$ python3 -q
>>> import numpy as np
>>> np.set_printoptions(precision=1, suppress=True, linewidth=200, legacy="1.25")
>>> mat = np.cumsum(np.array([[0, -2, -1, 2],
...     [1, 2, -1, -1],
...     [-3, -1, 3, 0],
...     [0, 3, 0, 0],
...     [2, 0, 3, 0],
...     [-3, 3, 3, -1],
...     [-2, -1, -1, 2],
...     [1, -3, 2, 3],
...     [2, 0, 2, 2],
...     [3, -3, -3, -2],
...     [3, -3, 2, 1],
...     [2, 3, 1, 1],
...     [1, -3, 3, 2],
...     [-3, -3, 2, 3],
...     [1, 1, -3, -1],
...     [0, 0, 1, 3],
...     [-3, -1, 3, -3],
...     [3, 1, 0, -2],
...     [2, -3, -3, 1],
...     [3, -3, -1, -3]]), axis=0)
>>> mat
array([[  0,  -2,  -1,   2],
       [  1,   0,  -2,   1],
       [ -2,  -1,   1,   1],
       [ -2,   2,   1,   1],
       [  0,   2,   4,   1],
       [ -3,   5,   7,   0],
       [ -5,   4,   6,   2],
       [ -4,   1,   8,   5],
       [ -2,   1,  10,   7],
       [  1,  -2,   7,   5],
       [  4,  -5,   9,   6],
       [  6,  -2,  10,   7],
       [  7,  -5,  13,   9],
       [  4,  -8,  15,  12],
       [  5,  -7,  12,  11],
       [  5,  -7,  13,  14],
       [  2,  -8,  16,  11],
       [  5,  -7,  16,   9],
       [  7, -10,  13,  10],
       [ 10, -13,  12,   7]])
>>> P = mat @ np.linalg.solve(mat.T @ mat, mat.T)
>>> np.round(np.diag(P), 1) + 0
array([0.1, 0.1, 0.1, 0. , 0.1, 0.4, 0.2, 0.2, 0.2, 0. , 0.1, 0.4, 0.3, 0.2, 0.2, 0.4, 0.3, 0.2, 0.2, 0.5])
>>> P @ mat[:, 2]
array([-1., -2.,  1.,  1.,  4.,  7.,  6.,  8., 10.,  7.,  9., 10., 13., 15., 12., 13., 16., 16., 13., 12.])
>>> np.linalg.matrix_rank(np.eye(20) - P)
16
>>> data = np.loadtxt("case2.csv", delimiter=",")
>>> data
array([[  5.7,   7.8,   4.4,   1.9],
       [  8.9,   2.1,  -1.8,  18.1],
       [-14.9,  -9.6,  -1.9, -20.7],
       [ 19. ,  22. ,   9.8,  14.5],
       [ 26.7,  26.2,  10.3,  27.4]])
>>> np.linalg.matrix_rank(data, rtol=0.1)
2
>>> [round(float(x), 1) for x in np.linalg.svd(data, compute_uv=False)[:3]]
[66.4, 16.8, 0.5]
>>> round(np.log10(np.linalg.cond(data)))
2
>>> B = mat / np.linalg.norm(mat, axis=1, keepdims=True)
>>> C2 = B @ B.T
>>> np.round(np.degrees(np.arccos(np.clip(C2[14, 3], -1, 1))), 1)
91.0
>>> C2 = np.cov(mat, rowvar=False)
>>> np.argsort(-mat.std(axis=0).round(6), kind="stable")
array([2, 1, 3, 0])
>>> C2
array([[ 17.5, -18.1,  13.8,  12.2],
       [-18.1,  24.5, -18.4, -16.7],
       [ 13.8, -18.4,  31. ,  21. ],
       [ 12.2, -16.7,  21. ,  18.8]])
>>> np.argwhere(np.triu(np.abs(np.corrcoef(mat.T)) > 0.8, 1))
array([[0, 1],
       [2, 3]])
>>> np.round(np.corrcoef(mat[:, 3], mat[:, 2])[0, 1], 1)
0.9
>>> np.corrcoef(mat.T)
array([[ 1. , -0.9,  0.6,  0.7],
       [-0.9,  1. , -0.7, -0.8],
       [ 0.6, -0.7,  1. ,  0.9],
       [ 0.7, -0.8,  0.9,  1. ]])
>>> F = np.loadtxt("arr.csv", delimiter=",")
>>> F.round(1) + 0
array([[ -9.8,  -7.1,  15.8,  -2.1],
       [ 18.7,   4.9,  -3.7,   3.3],
       [-18.9,  -1.9,  -5.4,  -3.2],
       [-12.6,   2.6, -15.2,  -1.8],
       [-18.9,  -2. ,  -5.2,  -3.2],
       [ 17.1,   0.1,   9.9,   2.8],
       [ 11.4,  -3. ,  16. ,   1.6],
       [-11.5,   3. , -16. ,  -1.6],
       [  3.3,   6.8, -18.5,   1. ],
       [ -0.7,  -6.4,  18.9,  -0.5],
       [ -3. ,  -6.7,  18.6,  -0.9],
       [-19.3,  -3.8,   0. ,  -3.4],
       [  9.6,  -3.8,  17.1,   1.3],
       [  2.6,  -5.8,  19. ,   0. ],
       [ 17.5,   0.4,   9.3,   2.8],
       [ 19.4,   3.5,   0.8,   3.3],
       [ 18.9,   4.7,  -3.1,   3.4]])
>>> Xs = F - F.mean(axis=0)
>>> left, sig, Vt = np.linalg.svd(Xs, full_matrices=False)
>>> np.linalg.matrix_rank(Xs)
2
>>> sig.round(1) + 0
array([63.4, 50.3,  0. ,  0. ])
>>> np.abs(Vt[0]).argmax()
0
>>> np.searchsorted(np.cumsum(sig ** 2) / (sig ** 2).sum(), 0.9) + 1
2
>>> np.abs(left[:, 0]).argmax()
3
>>> np.round(Xs.mean(axis=0), 1) + 0
array([0., 0., 0., 0.])
>>> E = np.loadtxt("mat.csv", delimiter=",")
>>> E
array([[-0.5,  0.9, -1.2,  1.4, -0.2],
       [-0.5, -0.6,  0.4, -0.5,  0.7],
       [ 0.5,  1.1,  0.4,  0.7,  0.4],
       [ 0.7, -0.1, -0.2,  0.4, -0.3]])
>>> B = E / np.linalg.norm(E, axis=1, keepdims=True)
>>> C2 = B @ B.T
>>> C2
array([[ 1. , -0.6,  0.4,  0.2],
       [-0.6,  1. , -0.4, -0.7],
       [ 0.4, -0.4,  1. ,  0.2],
       [ 0.2, -0.7,  0.2,  1. ]])
>>> np.round(np.degrees(np.arccos(np.clip(C2[3, 2], -1, 1))), 1)
76.2
>>> C2[3]
array([ 0.2, -0.7,  0.2,  1. ])
>>> P = np.triu(np.array([[2, -1, 2, 2], [1, 2, 0, -2], [1, 0, -1, 2], [-2, 0, -1, 2]]), 1) + np.eye(4)
>>> B = P @ C2 @ np.linalg.inv(P)
>>> np.trace(B), np.trace(C2)
(4.0, 4.0)
>>> np.linalg.matrix_rank(B)
4
>>> def softmax(z):
...     e = np.exp(z - z.max(axis=-1, keepdims=True))
...     return e / e.sum(axis=-1, keepdims=True)
... 
>>> np.round(softmax(10 * data[2]), 1) + 0
array([0., 0., 1., 0.])
>>> softmax(data).sum(axis=1)
array([1., 1., 1., 1., 1.])
>>> np.round(softmax(data[2] + 3), 1) + 0
array([0., 0., 1., 0.])
>>> att = data @ data.T / np.sqrt(4)
>>> np.round(softmax(att), 1) + 0
array([[0., 0., 0., 0., 1.],
       [0., 0., 0., 0., 1.],
       [0., 0., 1., 0., 0.],
       [0., 0., 0., 0., 1.],
       [0., 0., 0., 0., 1.]])
>>> x0 = np.array([1, 0, 2, 2, 1])
>>> (E @ x0).argmax()
2
>>> np.linalg.norm(E @ x0) <= np.linalg.norm(E, 2) * np.linalg.norm(x0) + 1e-9
True
>>> E @ (2 * x0)
array([-0.6,  0. ,  6.2,  1.6])
>>> E @ np.ones(5)
array([ 0.4, -0.5,  3.1,  0.5])
>>> np.sign((E @ x0).round(6))
array([-1.,  0.,  1.,  1.])
>>> E @ np.eye(5)[2]
array([-1.2,  0.4,  0.4, -0.2])
>>> E * x0
array([[-0.5,  0. , -2.4,  2.8, -0.2],
       [-0.5, -0. ,  0.8, -1. ,  0.7],
       [ 0.5,  0. ,  0.8,  1.4,  0.4],
       [ 0.7, -0. , -0.4,  0.8, -0.3]])
>>> K = np.load("test11.npy")
>>> K
array([[-19.2,  -8.5,   1. ],
       [-24. , -21.2,  -3.5],
       [-12.9, -17.8,  -2.4],
       [ 30. ,  23.2,   5.1],
       [-16.5,  -9.5,   0.7],
       [ 24.2,  13.2,   6.4],
       [  9.6,  25. ,  10.6],
       [ -2.5,  -3.4,  -5.1],
       [ -3.3,   6.4,   4.4],
       [ 23.5,  -1.4,   3.6],
       [-23.5,  -9.9,  -6.3],
       [-29.1, -14.6,  -2.8]])
>>> cent = K[[10, 2]].astype(float)
>>> for _ in range(3):
...     lab = np.linalg.norm(K[:, None] - cent, axis=-1).argmin(axis=1)
...     cent = np.array([K[lab == j].mean(axis=0) for j in range(2)])
... 
>>> lab
array([0, 0, 0, 1, 0, 1, 1, 0, 1, 1, 0, 0])
>>> np.abs(cent[1] - cent[0]).argmax()
0
>>> cent[1] - cent[0]
array([35. , 25.4,  8.6])
>>> M = np.load("sample6.npy")
>>> M
array([[-1.2,  5.9,  1.4, -1.9],
       [ 1.4,  2.8,  0.3, -0.9],
       [ 0.7, -2.9,  0.5,  0.9],
       [ 1.3, -2.1,  1.7,  0.8],
       [ 0.3,  5.9, -0.3, -1.8],
       [-0.7, -1.1, -0.9,  0.4],
       [-0.6,  2.1,  0.8, -0.8],
       [-0.1, -1.9, -0.4,  0.7],
       [ 0.1,  0.4,  0.1, -0.2],
       [ 1.1,  3.2,  2.4, -1.1],
       [-1. , -0.7, -1. ,  0.3],
       [-0.2, -0.2,  1.5,  0.1],
       [ 0.4, -4.2, -0.2,  1.4],
       [-0.9,  3.8,  0.1, -1.3],
       [ 0.1, -0.5,  0.7,  0.3],
       [ 1.2, -2. , -2.2,  0.6],
       [-0.5,  0.7, -0.2, -0.2],
       [ 0.7,  4. ,  0. , -1.3],
       [-1.4,  0.7, -0.8, -0.3],
       [-0.4,  2.1, -0.6, -0.6],
       [ 0.7, -2.6, -0.5,  0.9],
       [ 1.8,  0.5, -0.1, -0.1],
       [ 0.3, -1.3, -2.2,  0.5],
       [-0.6,  0. , -0.4,  0. ],
       [-0.3, -1.3,  0.1,  0.4],
       [-0.5, -2.7,  1.5,  1. ],
       [-0.3,  7.2, -1.3, -2.5],
       [-0.6, -4.8,  0.8,  1.6],
       [ 0.6, -0.4,  0. ,  0.2]])
>>> np.argsort(-np.linalg.norm(M, axis=0).round(6), kind="stable")[:3]
array([1, 2, 3])
>>> round(np.linalg.norm(M, 2) / np.linalg.norm(M), 1)
0.9
>>> [round(float(x), 1) for x in np.linalg.svd(M, compute_uv=False)[:3]]
[17.0, 5.7, 4.3]
>>> np.linalg.matrix_rank(M, rtol=0.1)
3
>>> A = np.load("w.npy")
>>> A
array([[ 0,  0,  0,  0],
       [ 0,  0, -1,  0],
       [-2,  0,  0,  0],
       [ 0, -2,  0,  0]])
>>> blk = np.stack([A, 5 * A, A[::-1]])
>>> blk.shape
(3, 4, 4)
>>> blk.sum(axis=0)
array([[  0,  -2,   0,   0],
       [ -2,   0,  -6,   0],
       [-12,   0,  -1,   0],
       [  0, -12,   0,   0]])
>>> np.linalg.det(blk)
array([0., 0., 0.])
>>> np.linalg.matrix_rank(blk.reshape(3, -1))
2
>>> np.linalg.matrix_rank(blk)
array([3, 3, 3])
>>> A @ np.linalg.pinv(A) @ A
array([[ 0.,  0.,  0.,  0.],
       [ 0.,  0., -1.,  0.],
       [-2.,  0.,  0.,  0.],
       [ 0., -2.,  0.,  0.]])
>>> left, sig, Vt = np.linalg.svd(A)
>>> evecs = Vt[:(sig > 1e-8).sum()]
>>> rng = np.random.default_rng(194)
>>> x0 = A[3] + 3 * A[1] + rng.integers(2) * np.eye(4)[0]
>>> x0
array([ 1., -2., -3.,  0.])
>>> evecs.T @ evecs
array([[1., 0., 0., 0.],
       [0., 1., 0., 0.],
       [0., 0., 1., 0.],
       [0., 0., 0., 0.]])
>>> np.allclose(evecs.T @ evecs @ x0, x0)
True
>>> np.linalg.matrix_rank(np.vstack([A, x0]))
3
>>> O, _ = np.linalg.qr(np.array([[-0.7, 0.3, 0.9], [-0.4, 0.9, -0.7], [0.0, -1.9, 2.5]]))
>>> evecs, _ = np.linalg.qr(np.array([[-0.3, 0.7, -0.2], [0.0, 0.4, 2.0], [1.1, -0.1, -0.4]]))
>>> sig = 10 * 0.7 ** np.arange(3)
>>> X = O[:, :3] * sig @ evecs[:3]
>>> X
array([[ 0.1,  7.1, -5.6],
       [ 5.2,  4.2, -0.3],
       [ 1.5, -3.8, -5.4]])
>>> (X - X.T) / 2
array([[ 0. ,  0.9, -3.6],
       [-0.9,  0. ,  1.8],
       [ 3.6, -1.8,  0. ]])
>>> np.sort(np.abs(np.linalg.eigvals(X)))
array([6.2, 6.2, 8.9])
>>> X @ X
array([[ 28.3,  51.6,  28.1],
       [ 21.6,  55.5, -29. ],
       [-28. ,  15.4,  22.4]])
>>> np.allclose(X @ X.T, X.T @ X)
False
>>> np.round(np.linalg.det(X), 1)
343.0
>>> round(np.abs(np.linalg.eigvals(X)).max(), 1)
8.9
>>> B = X / np.sqrt((X ** 2).mean(axis=1, keepdims=True))
>>> B[0].round(1) + 0
array([ 0. ,  1.4, -1.1])
>>> np.linalg.matrix_rank(B) == np.linalg.matrix_rank(X)
True
>>> np.linalg.norm(B, axis=1)
array([1.7, 1.7, 1.7])
>>> f = np.array([-2, 1, -1])
>>> B = X + np.outer(f, np.eye(3)[1])
>>> np.round(np.linalg.det(B) / np.linalg.det(X), 1), round(1 + np.linalg.solve(X, f)[1], 1)
(0.9, 0.9)
>>> P = np.triu(np.array([[3, 5, 4], [3, 0, 4], [4, 1, 4]]), 1) + np.eye(3)
>>> B = P @ X @ np.linalg.inv(P)
>>> P @ X - X @ P
array([[ 32. ,   5.3, -51.9],
       [  6. , -41.3, -59.3],
       [  0. ,  -7.5,   9.4]])
>>> O = X.astype(float).copy()
>>> for j in range(3):
...     O[:, j] -= O[:, :j] @ (O[:, :j].T @ O[:, j])
...     O[:, j] /= np.linalg.norm(O[:, j])
... 
>>> np.round(O.T @ X, 1) + 0
array([[ 5.4,  3. , -1.9],
       [ 0. ,  8.5, -1.7],
       [ 0. ,  0. ,  7.4]])
>>> np.round(O.T @ O, 1) + 0
array([[1., 0., 0.],
       [0., 1., 0.],
       [0., 0., 1.]])
